$ ipython --no-banner

In [1]: import numpy as np

In [2]: import numpy.linalg as la

In [3]: np.set_printoptions(precision=3, suppress=True, linewidth=200, floatmode="fixed")

In [4]: r0 = np.array([5, 0, 1, 3])

In [5]: A = -1 * np.eye(4) + np.outer(r0, r0)

In [6]: A
Out[6]: 
array([[24.000,  0.000,  5.000, 15.000],
       [ 0.000, -1.000,  0.000,  0.000],
       [ 5.000,  0.000,  0.000,  3.000],
       [15.000,  0.000,  3.000,  8.000]])

In [7]: x = np.array([-1, -2, -2, 1])

In [8]: la.norm(A @ x) <= la.norm(A, 2) * la.norm(x) + 1e-9
Out[8]: np.True_

In [9]: A @ x
Out[9]: array([-19.000,   2.000,  -2.000, -13.000])

In [10]: np.einsum("ij,j->i", A, x)
Out[10]: array([-19.000,   2.000,  -2.000, -13.000])

In [11]: A * x
Out[11]: 
array([[-24.000,  -0.000, -10.000,  15.000],
       [ -0.000,   2.000,  -0.000,   0.000],
       [ -5.000,  -0.000,  -0.000,   3.000],
       [-15.000,  -0.000,  -6.000,   8.000]])

In [12]: rng = np.random.default_rng(99)

In [13]: idx = rng.permutation(4)

In [14]: out = A[:, idx] * rng.choice([-1, 1], 4)

In [15]: out
Out[15]: 
array([[24.000, -5.000, 15.000,  0.000],
       [ 0.000, -0.000,  0.000, -1.000],
       [ 5.000, -0.000,  3.000,  0.000],
       [15.000, -3.000,  8.000,  0.000]])

In [16]: U, _, Vt = la.svd(A.T @ out)

In [17]: idx
Out[17]: array([0, 2, 3, 1])

In [18]: np.round(la.lstsq(A, out)[0], 3) + 0
Out[18]: 
array([[ 1.000,  0.000,  0.000,  0.000],
       [ 0.000,  0.000,  0.000,  1.000],
       [ 0.000, -1.000,  0.000,  0.000],
       [ 0.000,  0.000,  1.000,  0.000]])

In [19]: w, V = la.eigh(A)

In [20]: x = np.array([3, 1, -3, -3])

In [21]: round(x @ A @ x / (x @ x), 3), round(w[0], 3), w[-1]
Out[21]: (np.float64(-0.679), np.float64(-1.0), np.float64(34.0))

In [22]: x @ A @ x
Out[22]: np.float64(-19.0)

In [23]: la.eigvalsh(A[1:, 1:])
Out[23]: array([-1.000, -1.000,  9.000])

In [24]: V * np.maximum(w, 0) @ V.T
Out[24]: 
array([[24.286,  0.000,  4.857, 14.571],
       [ 0.000,  0.000,  0.000,  0.000],
       [ 4.857,  0.000,  0.971,  2.914],
       [14.571,  0.000,  2.914,  8.743]])

In [25]: (np.sign(V[:, -1].round(6)) == np.sign(V[0, -1].round(6))).astype(int)
Out[25]: array([1, 0, 1, 1])

In [26]: np.abs(A).sum(axis=1).max(), np.abs(w).max()
Out[26]: (np.float64(44.0), np.float64(34.0))

In [27]: r0 = np.array([3, 3, 0])

In [28]: np.cross(A[1, :3], A[0, :3])
Out[28]: array([-5.000,  0.000, 24.000])

In [29]: np.correlate(A[1], A[0], "full")
Out[29]: array([  0.000, -15.000,  -5.000,   0.000, -24.000,   0.000,   0.000])

In [30]: np.polyval(r0, A[1])
Out[30]: array([0.000, 0.000, 0.000, 0.000])

In [31]: w, V = la.eigh(A)

In [32]: np.round(V @ np.diag(w) @ V.T, 3) + 0
Out[32]: 
array([[24.000,  0.000,  5.000, 15.000],
       [ 0.000, -1.000,  0.000,  0.000],
       [ 5.000,  0.000,  0.000,  3.000],
       [15.000,  0.000,  3.000,  8.000]])

In [33]: (w > 1e-8).sum(), (w < -1e-8).sum()
Out[33]: (np.int64(1), np.int64(3))

In [34]: la.eigvalsh(A @ A)
Out[34]: array([   1.000,    1.000,    1.000, 1156.000])

In [35]: la.eigvalsh(A + -3 * np.eye(4))
Out[35]: array([-4.000, -4.000, -4.000, 31.000])

In [36]: np.round(V.T @ A @ V, 3) + 0
Out[36]: 
array([[-1.000,  0.000,  0.000,  0.000],
       [ 0.000, -1.000,  0.000,  0.000],
       [ 0.000,  0.000, -1.000,  0.000],
       [ 0.000,  0.000,  0.000, 34.000]])

In [37]: np.unique(w.round(6) + 0, return_counts=True)[1]
Out[37]: array([3, 1])

In [38]: K = np.loadtxt("block2.csv", delimiter=",")

In [39]: K
Out[39]: 
array([[0.398, 0.398, 0.285],
       [0.398, 0.398, 0.285],
       [0.285, 0.285, 0.203]])

In [40]: w, V = la.eigh(K)

In [41]: V @ np.diag(w) @ V.T
Out[41]: 
array([[0.398, 0.398, 0.285],
       [0.398, 0.398, 0.285],
       [0.285, 0.285, 0.203]])

In [42]: np.unique(w.round(6) + 0, return_counts=True)[1]
Out[42]: array([2, 1])

In [43]: w.sum(), np.trace(K)
Out[43]: (np.float64(1.0), np.float64(1.0))

In [44]: la.eigvalsh(K + 4 * np.eye(3))
Out[44]: array([4.000, 4.000, 5.000])

In [45]: U, s, Vt = la.svd(K)

In [46]: np.argmax(s[:-1] / (s[1:] + 1e-6)) + 1
Out[46]: np.int64(1)

In [47]: s.round(3) + 0
Out[47]: array([1.000, 0.000, 0.000])

In [48]: out = U[:, :1] @ np.diag(s[:1]) @ Vt[:1]

In [49]: round(np.abs(K - out).max(), 3)
Out[49]: np.float64(0.0)

In [50]: round(float(la.norm(K - out) / la.norm(K)), 3)
Out[50]: 0.0

In [51]: la.matrix_rank(out)
Out[51]: np.int64(1)

In [52]: rank = la.matrix_rank(K)

In [53]: rank
Out[53]: np.int64(1)

In [54]: N = la.svd(K)[2][rank:].T

In [55]: [int(la.matrix_rank(K[:, :j + 1])) for j in range(3)]
Out[55]: [1, 1, 1]

In [56]: N.shape
Out[56]: (3, 2)

In [57]: np.allclose(K @ N, 0)
Out[57]: True

In [58]: [int(la.matrix_rank(K[:i])) for i in range(1, len(K) + 1)]
Out[58]: [1, 1, 1]

In [59]: np.round(K @ N, 3) + 0
Out[59]: 
array([[0.000, 0.000],
       [0.000, 0.000],
       [0.000, 0.000]])
